% ipython --no-banner

In [1]: import numpy as np

In [2]: from numpy import linalg as LA

In [3]: np.set_printoptions(precision=2, suppress=True, linewidth=120)

In [4]: E = np.load("block15.npy")

In [5]: E
Out[5]: 
array([[1., 0., 0., 0.],
       [0., 1., 0., 0.],
       [0., 0., 1., 0.],
       [0., 0., 0., 1.]])

In [6]: # orthonormal columns

In [7]: E @ np.ones(4)
Out[7]: array([1., 1., 1., 1.])

In [8]: np.sort(np.abs(LA.eigvals(E)))[::-1]
Out[8]: array([1., 1., 1., 1.])

In [9]: E.sum(axis=1)
Out[9]: array([1., 1., 1., 1.])

In [10]: LA.matrix_power(E, 2)
Out[10]: 
array([[1., 0., 0., 0.],
       [0., 1., 0., 0.],
       [0., 0., 1., 0.],
       [0., 0., 0., 1.]])

In [11]: pr = np.eye(4)[1]

In [12]: for _ in range(3):
    ...:     pr = pr @ E
    ...:     print(pr.round(2))
    ...: 
[0. 1. 0. 0.]
[0. 1. 0. 0.]
[0. 1. 0. 0.]

In [13]: W0 = np.array([[2.0, 4.0, 0.0, 0.0, 0.0, 0.0],
    ...:     [4.0, -3.0, 4.0, 0.0, 0.0, 0.0],
    ...:     [0.0, 4.0, -2.0, 4.0, 0.0, 0.0],
    ...:     [0.0, 0.0, 4.0, 3.0, 4.0, 0.0],
    ...:     [0.0, 0.0, 0.0, 4.0, -2.0, 4.0],
    ...:     [0.0, 0.0, 0.0, 0.0, 4.0, -2.0]])

In [14]: W0
Out[14]: 
array([[ 2.,  4.,  0.,  0.,  0.,  0.],
       [ 4., -3.,  4.,  0.,  0.,  0.],
       [ 0.,  4., -2.,  4.,  0.,  0.],
       [ 0.,  0.,  4.,  3.,  4.,  0.],
       [ 0.,  0.,  0.,  4., -2.,  4.],
       [ 0.,  0.,  0.,  0.,  4., -2.]])

In [15]: # symmetric

In [16]: rng = np.random.default_rng(17)

In [17]: labels = rng.permutation(6)

In [18]: A2 = W0[:, labels] * rng.choice([-1, 1], 6)

In [19]: A2
Out[19]: 
array([[ 4., -2., -0., -0., -0., -0.],
       [-3., -4., -0., -4., -0., -0.],
       [ 4., -0., -0.,  2., -0., -4.],
       [ 0., -0., -4., -4., -0., -3.],
       [ 0., -0.,  2., -0., -4., -4.],
       [ 0., -0., -4., -0.,  2., -0.]])

In [20]: U, _, Vt = LA.svd(W0.T @ A2)

In [21]: np.round(LA.lstsq(W0, A2)[0], 2) + 0
Out[21]: 
array([[ 0., -1.,  0.,  0.,  0.,  0.],
       [ 1.,  0.,  0.,  0.,  0.,  0.],
       [ 0.,  0.,  0., -1.,  0.,  0.],
       [ 0.,  0.,  0.,  0.,  0., -1.],
       [ 0.,  0., -1.,  0.,  0.,  0.],
       [ 0.,  0.,  0.,  0., -1.,  0.]])
